$ python -q
>>> import numpy as np
>>> np.set_printoptions(precision=2, suppress=True, linewidth=120)
>>> m1 = np.loadtxt("w.csv", delimiter=",")
>>> m1
array([[ 3.,  1.,  3.,  3.,  3., -3., -3., -2.,  1.],
       [ 1.,  3.,  1.,  3.,  3.,  3., -3., -3., -2.],
       [ 3.,  1.,  3.,  1.,  3.,  3.,  3., -3., -3.],
       [ 3.,  3.,  1.,  3.,  1.,  3.,  3.,  3., -3.],
       [ 3.,  3.,  3.,  1.,  3.,  1.,  3.,  3.,  3.],
       [-3.,  3.,  3.,  3.,  1.,  3.,  1.,  3.,  3.],
       [-3., -3.,  3.,  3.,  3.,  1.,  3.,  1.,  3.],
       [-2., -3., -3.,  3.,  3.,  3.,  1.,  3.,  1.],
       [ 1., -2., -3., -3.,  3.,  3.,  3.,  1.,  3.]])
>>> np.linalg.matrix_rank(m1, rtol=0.1)
np.int64(7)
>>> round(np.log10(np.linalg.cond(m1)))
3
>>> M2 = np.array([[-3, 4, 1],
...     [-2, -2, 5],
...     [5, -5, 2],
...     [-2, -1, 0],
...     [2, -1, 2],
...     [4, -3, 0],
...     [-4, 2, -1],
...     [2, -5, -1],
...     [2, 0, 1]])
>>> m1 @ M2
array([[  2.,   2.,  26.],
       [ 10., -13.,  28.],
       [ -4.,   3.,  17.],
       [-14., -21.,  13.],
       [  8., -25.,  27.],
       [ 34., -59.,  19.],
       [ 30., -29.,  -7.],
       [ 13., -15., -20.],
       [  6.,  15., -10.]])
>>> np.vstack([m1, M2.T]).shape
(12, 9)
>>> M2.T @ m1.T
array([[  2.,  10.,  -4., -14.,   8.,  34.,  30.,  13.,   6.],
       [  2., -13.,   3., -21., -25., -59., -29., -15.,  15.],
       [ 26.,  28.,  17.,  13.,  27.,  19.,  -7., -20., -10.]])
>>> np.einsum("ij->j", m1)
array([ 6.,  6., 11., 17., 23., 17., 11.,  6.,  6.])
>>> th = np.radians(60)
>>> Rm = np.eye(9)
>>> Rm[4, 4] = Rm[6, 6] = np.cos(th)
>>> Rm[4, 6], Rm[6, 4] = -np.sin(th), np.sin(th)
>>> Rm
array([[ 1.  ,  0.  ,  0.  ,  0.  ,  0.  ,  0.  ,  0.  ,  0.  ,  0.  ],
       [ 0.  ,  1.  ,  0.  ,  0.  ,  0.  ,  0.  ,  0.  ,  0.  ,  0.  ],
       [ 0.  ,  0.  ,  1.  ,  0.  ,  0.  ,  0.  ,  0.  ,  0.  ,  0.  ],
       [ 0.  ,  0.  ,  0.  ,  1.  ,  0.  ,  0.  ,  0.  ,  0.  ,  0.  ],
       [ 0.  ,  0.  ,  0.  ,  0.  ,  0.5 ,  0.  , -0.87,  0.  ,  0.  ],
       [ 0.  ,  0.  ,  0.  ,  0.  ,  0.  ,  1.  ,  0.  ,  0.  ,  0.  ],
       [ 0.  ,  0.  ,  0.  ,  0.  ,  0.87,  0.  ,  0.5 ,  0.  ,  0.  ],
       [ 0.  ,  0.  ,  0.  ,  0.  ,  0.  ,  0.  ,  0.  ,  1.  ,  0.  ],
       [ 0.  ,  0.  ,  0.  ,  0.  ,  0.  ,  0.  ,  0.  ,  0.  ,  1.  ]])
>>> M2 = m1 @ Rm.T
>>> np.abs(M2 - m1).max(axis=0)
array([0. , 0. , 0. , 0. , 4.1, 0. , 4.1, 0. , 0. ])
>>> np.linalg.svd(m1, compute_uv=False), np.linalg.svd(M2, compute_uv=False)
(array([13.66, 11.98,  8.73,  7.46,  7.13,  5.48,  4.72,  0.19,  0.02]), array([13.66, 11.98,  8.73,  7.46,  7.13,  5.48,  4.72,  0.19,  0.02]))
